In [1]: import numpy as np

In [2]: np.set_printoptions(precision=1, suppress=True, linewidth=120)

In [3]: F = np.loadtxt("sample6.csv", delimiter=",")

In [4]: F
Out[4]: 
array([[ 13., -11.,  10., -11.],
       [  4., -11.,  10.,  -2.],
       [  4.,  -2.,   1.,  -2.],
       [ 22., -11.,  10., -20.]])

In [5]: # rank 3

In [6]: B = np.array([[1, -2], [3, 3], [0, 0], [3, -1]])

In [7]: np.einsum("ij,ij->i", F, F)
Out[7]: array([ 511.,  241.,   25., 1105.])

In [8]: np.linalg.matrix_rank(F @ B)
Out[8]: np.int64(2)

In [9]: print(F @ B)
[[-53. -48.]
 [-35. -39.]
 [ -8. -12.]
 [-71. -57.]]

In [10]: print(np.einsum("ik,kj->ji", F, B))
[[-53. -35.  -8. -71.]
 [-48. -39. -12. -57.]]

In [11]: B.T @ F.T
Out[11]: 
array([[-53., -35.,  -8., -71.],
       [-48., -39., -12., -57.]])

In [12]: np.einsum("ik,kj->ij", F, B)
Out[12]: 
array([[-53., -48.],
       [-35., -39.],
       [ -8., -12.],
       [-71., -57.]])

In [13]: left, sigma, Vt = np.linalg.svd(F)

In [14]: vecs = Vt[:(sigma > 1e-8).sum()]

In [15]: rng = np.random.default_rng(985141)

In [16]: x0 = F[0] + 4 * F[1] + rng.integers(2) * np.eye(4)[3]

In [17]: x0
Out[17]: array([ 29., -55.,  50., -18.])

In [18]: print(np.diag(vecs.T @ vecs))
[0.9 0.6 0.6 0.9]

In [19]: np.round(np.linalg.norm(x0 - vecs.T @ vecs @ x0), 1)
Out[19]: np.float64(0.3)

In [20]: vecs.T @ vecs
Out[20]: 
array([[ 0.9, -0.2, -0.2, -0.1],
       [-0.2,  0.6, -0.4, -0.2],
       [-0.2, -0.4,  0.6, -0.2],
       [-0.1, -0.2, -0.2,  0.9]])

In [21]: idx = rng.permutation(4)

In [22]: idx
Out[22]: array([0, 2, 3, 1])

In [23]: B = F[idx][:, idx]

In [24]: np.round(np.sort(np.abs(np.linalg.eigvals(B))), 1) + 0
Out[24]: array([0., 1., 9., 9.])

In [25]: np.allclose(B, F)
Out[25]: False

In [26]: print(np.trace(B))
-17.0

In [27]: r = np.linalg.matrix_rank(F)

In [28]: r
Out[28]: np.int64(3)

In [29]: N = np.linalg.svd(F)[2][r:].T

In [30]: N[:, 0] / N[np.abs(N[:, 0]).round(6).argmax(), 0]
Out[30]: array([0.5, 1. , 1. , 0.5])

In [31]: np.allclose(F @ N, 0)
Out[31]: True

In [32]: [int(np.linalg.matrix_rank(F[:, :j + 1])) for j in range(4)]
Out[32]: [1, 2, 3, 3]

In [33]: N @ N.T
Out[33]: 
array([[0.1, 0.2, 0.2, 0.1],
       [0.2, 0.4, 0.4, 0.2],
       [0.2, 0.4, 0.4, 0.2],
       [0.1, 0.2, 0.2, 0.1]])

In [34]: print(np.linalg.matrix_rank(F.T @ F), np.linalg.matrix_rank(F @ F.T))
3 3

In [35]: [int(np.linalg.matrix_rank(np.delete(F, i, axis=0))) for i in range(4)]
Out[35]: [3, 3, 2, 3]

In [36]: feats = np.load("layer6.npy")

In [37]: feats
Out[37]: 
array([[  0.6,  36. ,  -0.4,  -1.2,  -0.9,  -1.3],
       [ -0.2, -28. ,  -1. ,   0.3,   0.8,  -1. ],
       [ -1.3, -32. ,   0.3,   2. ,   0.5,  -1.7],
       [ -0.5, -16. ,   1.3,  -0.5,  -0.8,  -0.2],
       [ -0.8,  14. ,  -0.3,  -0.5,  -1.3,  -1.5],
       [ -0.3,  -6. ,   1.1,   0.3,  -0.7,   1.8],
       [ -0.1,   0. ,   0.9,  -0.8,   0.8,  -0.8],
       [ -0.5, -12. ,  -1.1,   0. ,   0.9,  -1.1]])

In [38]: P = feats @ np.linalg.solve(feats.T @ feats, feats.T)

In [39]: np.diag(P)
Out[39]: array([0.7, 0.7, 1. , 0.8, 0.8, 0.5, 0.9, 0.6])

In [40]: P.round(1) + 0
Out[40]: 
array([[ 0.7, -0.1, -0.1,  0. ,  0.2, -0.4,  0. , -0.2],
       [-0.1,  0.7,  0. ,  0.2, -0.1, -0.3, -0.2,  0.2],
       [-0.1,  0. ,  1. ,  0. ,  0.1, -0.1,  0. , -0.1],
       [ 0. ,  0.2,  0. ,  0.8,  0.1,  0.2,  0.1, -0.2],
       [ 0.2, -0.1,  0.1,  0.1,  0.8,  0.1, -0.1,  0.3],
       [-0.4, -0.3, -0.1,  0.2,  0.1,  0.5, -0.1, -0.1],
       [ 0. , -0.2,  0. ,  0.1, -0.1, -0.1,  0.9,  0.2],
       [-0.2,  0.2, -0.1, -0.2,  0.3, -0.1,  0.2,  0.6]])

In [41]: np.round(np.linalg.eigvalsh(P), 1) + 0
Out[41]: array([0., 0., 1., 1., 1., 1., 1., 1.])

In [42]: P @ feats[:, 5]
Out[42]: array([-1.3, -1. , -1.7, -0.2, -1.5,  1.8, -0.8, -1.1])

In [43]: f, g = feats[6], feats[4]

In [44]: np.round(f @ f, 1)
Out[44]: np.float64(2.7)

In [45]: np.round(f @ g, 1)
Out[45]: np.float64(0.4)

In [46]: p = (f @ g) / (f @ f) * f

In [47]: p.round(1) + 0
Out[47]: array([ 0. ,  0. ,  0.1, -0.1,  0.1, -0.1])

In [48]: g - p
Out[48]: array([-0.8, 14. , -0.4, -0.4, -1.4, -1.4])

In [49]: (g - p) @ f
Out[49]: np.float64(0.0)

In [50]: np.round(np.outer(f, g), 1) + 0
Out[50]: 
array([[  0.1,  -1.4,   0. ,   0. ,   0.1,   0.2],
       [  0. ,   0. ,   0. ,   0. ,   0. ,   0. ],
       [ -0.7,  12.6,  -0.3,  -0.4,  -1.2,  -1.4],
       [  0.6, -11.2,   0.2,   0.4,   1. ,   1.2],
       [ -0.6,  11.2,  -0.2,  -0.4,  -1. ,  -1.2],
       [  0.6, -11.2,   0.2,   0.4,   1. ,   1.2]])

In [51]: print(np.linalg.matrix_rank(np.outer(f, g)))
1

In [52]: print(round(np.log10(np.linalg.cond(feats))))
2

In [53]: [round(float(x), 1) for x in np.linalg.svd(feats, compute_uv=False)[:3]]
Out[53]: [61.2, 3.9, 2.6]

In [54]: np.linalg.matrix_rank(feats, rtol=0.1)
Out[54]: np.int64(1)

In [55]: np.round(np.abs(np.linalg.svd(feats)[2][-1]), 1) + 0
Out[55]: array([0.9, 0. , 0.1, 0.2, 0.3, 0.3])

In [56]: W = np.array([[3, 1, -1, 1, -3],
    ...:     [-2, -3, 3, -3, 3],
    ...:     [0, 1, 0, 0, -3],
    ...:     [3, 3, 0, -1, -3],
    ...:     [1, 0, 3, -2, 0],
    ...:     [-3, -3, 0, 0, 1]])

In [57]: coef = np.array([1, 2, 1, 2, 3])

In [58]: H = np.maximum(feats @ W + coef, 0)

In [59]: (H > 0).mean(axis=0)
Out[59]: array([0.8, 0.8, 0.4, 0.8, 0.4])

In [60]: print(np.linalg.matrix_rank(H))
5

In [61]: print((H > 0).astype(int))
[[0 0 1 0 1]
 [1 1 0 1 0]
 [1 1 0 1 0]
 [1 1 0 1 0]
 [0 0 1 0 1]
 [1 1 0 1 0]
 [1 1 1 1 1]
 [1 1 0 1 0]]

In [62]: basis = np.array([[1, -2, 2], [0, 1, 1], [1, 2, -2], [-2, 0, -1], [2, 2, 2]])

In [63]: (H @ basis).round(6).argmax(axis=1)
Out[63]: array([1, 2, 2, 2, 1, 2, 1, 2])

In [64]: round(np.linalg.norm(feats, "nuc"), 1)
Out[64]: np.float64(71.7)

In [65]: print(np.round(feats[3] @ feats[1], 1))
446.2

In [66]: round(np.linalg.norm(feats, 2), 1)
Out[66]: np.float64(61.2)

In [67]: round(np.linalg.norm(feats, 1), 1), np.round(np.linalg.norm(feats, np.inf), 1)
Out[67]: (np.float64(144.0), np.float64(40.4))

In [68]: B = np.array([[5, 5], [3, 1]])

In [69]: basis = np.array([[-2, 0], [3, 3]])

In [70]: A = np.kron(B, basis)

In [71]: A
Out[71]: 
array([[-10,   0, -10,   0],
       [ 15,  15,  15,  15],
       [ -6,   0,  -2,   0],
       [  9,   9,   3,   3]])

In [72]: np.linalg.eigvals(A)
Out[72]: array([ 22.1, -14.7,   2.7,  -4.1])

In [73]: print(np.einsum("ij,ji->", A, A))
728

In [74]: np.kron(np.eye(2, dtype=int), A)
Out[74]: 
array([[-10,   0, -10,   0,   0,   0,   0,   0],
       [ 15,  15,  15,  15,   0,   0,   0,   0],
       [ -6,   0,  -2,   0,   0,   0,   0,   0],
       [  9,   9,   3,   3,   0,   0,   0,   0],
       [  0,   0,   0,   0, -10,   0, -10,   0],
       [  0,   0,   0,   0,  15,  15,  15,  15],
       [  0,   0,   0,   0,  -6,   0,  -2,   0],
       [  0,   0,   0,   0,   9,   9,   3,   3]])

In [75]: np.poly(A)
Out[75]: array([   1.,   -6., -346., -360., 3600.])

In [76]: M = np.load("run16.npy")

In [77]: M.round(1) + 0
Out[77]: 
array([[ 0.1,  0. , -0.1, -0.1, -0.1, -0.1, -0.1],
       [ 0. ,  0. ,  0. ,  0. ,  0. ,  0. ,  0. ],
       [-0.1,  0. ,  0.2,  0.2,  0.2,  0.1,  0.2],
       [-0.1,  0. ,  0.2,  0.2,  0.2,  0.1,  0.2],
       [-0.1,  0. ,  0.2,  0.2,  0.2,  0.1,  0.2],
       [-0.1,  0. ,  0.1,  0.1,  0.1,  0.1,  0.1],
       [-0.1,  0. ,  0.2,  0.2,  0.2,  0.1,  0.2]])

In [78]: # column 3 repeats column 2

In [79]: round(np.linalg.norm(M, 2) / np.linalg.norm(M), 1)
Out[79]: np.float64(1.0)

In [80]: np.argsort(-np.linalg.norm(M, axis=0).round(6), kind="stable")[:3]
Out[80]: array([2, 3, 4])

In [81]: [round(float(x), 1) for x in np.linalg.svd(M, compute_uv=False)[:3]]
Out[81]: [1.0, 0.0, 0.0]

In [82]: left, sigma, Vt = np.linalg.svd(M)

In [83]: print(np.argmax(sigma[:-1] / (sigma[1:] + 1e-6)) + 1)
1

In [84]: B = left[:, :1] @ np.diag(sigma[:1]) @ Vt[:1]

In [85]: round(float(np.linalg.norm(M - B) / np.linalg.norm(M)), 1)
Out[85]: 0.0

In [86]: np.round(np.abs(M - B).max(), 1)
Out[86]: np.float64(0.0)

In [87]: np.linalg.matrix_rank(B)
Out[87]: np.int64(1)

In [88]: [round(float(x), 1) for x in np.linalg.svd(F, compute_uv=False)[:3]]
Out[88]: [41.9, 11.2, 1.3]

In [89]: np.linalg.matrix_rank(F, rtol=0.1)
Out[89]: np.int64(2)

In [90]: print(np.round(np.linalg.norm(F, 2) / np.linalg.norm(F), 1))
1.0

In [91]: np.linalg.cond(F) > 100
Out[91]: np.True_

In [92]: round(np.trace(np.linalg.pinv(M) @ M), 1)
Out[92]: np.float64(1.0)

In [93]: np.unique(M.round(6), axis=0).shape
Out[93]: (4, 7)

In [94]: np.abs(np.diag(np.linalg.qr(M)[1])) > 1e-9
Out[94]: array([ True, False, False, False, False, False, False])

In [95]: f = np.array([0, -2])

In [96]: np.convolve(M[6], f)
Out[96]: array([ 0. ,  0.3, -0.1, -0.4, -0.4, -0.4, -0.3, -0.4])

In [97]: np.polyval(f, M[6])
Out[97]: array([-2., -2., -2., -2., -2., -2., -2.])

In [98]: print(np.round(np.cross(M[6, :3], M[1, :3]), 1) + 0)
[0. 0. 0.]

In [99]: np.round(np.array([np.convolve(row, f, "same") for row in M]), 1) + 0
Out[99]: 
array([[ 0. , -0.2,  0.1,  0.3,  0.3,  0.3,  0.2],
       [ 0. ,  0.1,  0. , -0.1, -0.1, -0.1, -0.1],
       [ 0. ,  0.3, -0.1, -0.4, -0.4, -0.4, -0.3],
       [ 0. ,  0.3, -0.1, -0.4, -0.4, -0.4, -0.3],
       [ 0. ,  0.3, -0.1, -0.4, -0.4, -0.4, -0.3],
       [ 0. ,  0.2, -0.1, -0.3, -0.3, -0.3, -0.2],
       [ 0. ,  0.3, -0.1, -0.4, -0.4, -0.4, -0.3]])

In [100]: basis = np.array([[0, 2, 3, -2], [-1, -3, 1, 1], [1, 1, 3, -3], [0, -1, 2, -3]])

In [101]: E = (rng.random((27, 4)) < 0.25) @ basis

In [102]: E
Out[102]: 
array([[ 0,  0,  0,  0],
       [ 0,  0,  0,  0],
       [-1, -1,  4, -1],
       [ 0, -2,  4, -2],
       [ 0,  0,  0,  0],
       [ 0, -2,  4, -2],
       [ 1,  0,  5, -6],
       [ 0,  0,  0,  0],
       [ 0, -1,  2, -3],
       [ 0,  0,  0,  0],
       [ 0, -1,  2, -3],
       [-1, -3,  1,  1],
       [ 0,  0,  0,  0],
       [ 0,  0,  0,  0],
       [ 1,  2,  8, -8],
       [ 0,  2,  3, -2],
       [-1, -1,  4, -1],
       [ 1,  1,  3, -3],
       [ 0,  0,  0,  0],
       [ 0, -1,  2, -3],
       [-1, -3,  1,  1],
       [ 0,  0,  0,  0],
       [ 0,  0,  0,  0],
       [-1, -2,  6, -4],
       [ 0,  2,  3, -2],
       [ 0,  0,  0,  0],
       [ 0,  0,  0,  0]])

In [103]: B = np.c_[E[:, :1] @ np.array([[1]]), np.array([2, -1, 0, 3, 0, -1, 1, 1, 0, -3, -2, 0, 1, -2, -3, -1, 1, -1, -3, 1, 0, -2, 2, 0, -1, 0, 1])]

In [104]: B
Out[104]: 
array([[ 0,  2],
       [ 0, -1],
       [-1,  0],
       [ 0,  3],
       [ 0,  0],
       [ 0, -1],
       [ 1,  1],
       [ 0,  1],
       [ 0,  0],
       [ 0, -3],
       [ 0, -2],
       [-1,  0],
       [ 0,  1],
       [ 0, -2],
       [ 1, -3],
       [ 0, -1],
       [-1,  1],
       [ 1, -1],
       [ 0, -3],
       [ 0,  1],
       [-1,  0],
       [ 0, -2],
       [ 0,  2],
       [-1,  0],
       [ 0, -1],
       [ 0,  0],
       [ 0,  1]])

In [105]: np.linalg.norm(np.linalg.qr(E)[0].T @ B, axis=0) ** 2 / ((B ** 2).sum(axis=0) + 1e-12)
Out[105]: array([1. , 0.1])

In [106]: np.round(np.linalg.norm(B - E @ np.linalg.lstsq(E, B)[0], axis=0), 1) + 0
Out[106]: array([0. , 7.7])

In [107]: np.linalg.matrix_rank(np.c_[E, B])
Out[107]: np.int64(5)

In [108]: x0 = np.array([-2, 0])

In [109]: target = B @ x0

In [110]: np.linalg.solve(B.T @ B, B.T @ target)
Out[110]: array([-2.,  0.])

In [111]: np.round(np.linalg.pinv(B) @ B, 1) + 0
Out[111]: 
array([[1., 0.],
       [0., 1.]])

In [112]: print(np.round(np.linalg.lstsq(B, target)[0], 1) + 0)
[-2.  0.]

In [113]: print(target)
[ 0  0  2  0  0  0 -2  0  0  0  0  2  0  0 -2  0  2 -2  0  0  2  0  0  2  0  0  0]

In [114]: target = target + 0.3 * rng.normal(size=27)

In [115]: target.round(1) + 0
Out[115]: 
array([ 0.1, -0.1,  2. ,  0. ,  0.1, -0.6, -1.8,  0.1, -0.3,  0.2, -0.1,  1.8,  0.1, -0.7, -1.8,  0.3,  2.3, -2. ,
       -0.2, -0.4,  1.9, -0.1,  0.1,  2.3, -0.3, -0.6, -0.1])

In [116]: coef, *_ = np.linalg.lstsq(B, target)

In [117]: np.round(np.linalg.norm(target - B @ coef), 1)
Out[117]: np.float64(1.4)

In [118]: [round(float(np.linalg.norm(np.linalg.solve(B.T @ B + lam * np.eye(2), B.T @ target))), 2) for lam in (0, 1, 10, 100)]
Out[118]: [1.98, 1.75, 0.87, 0.16]
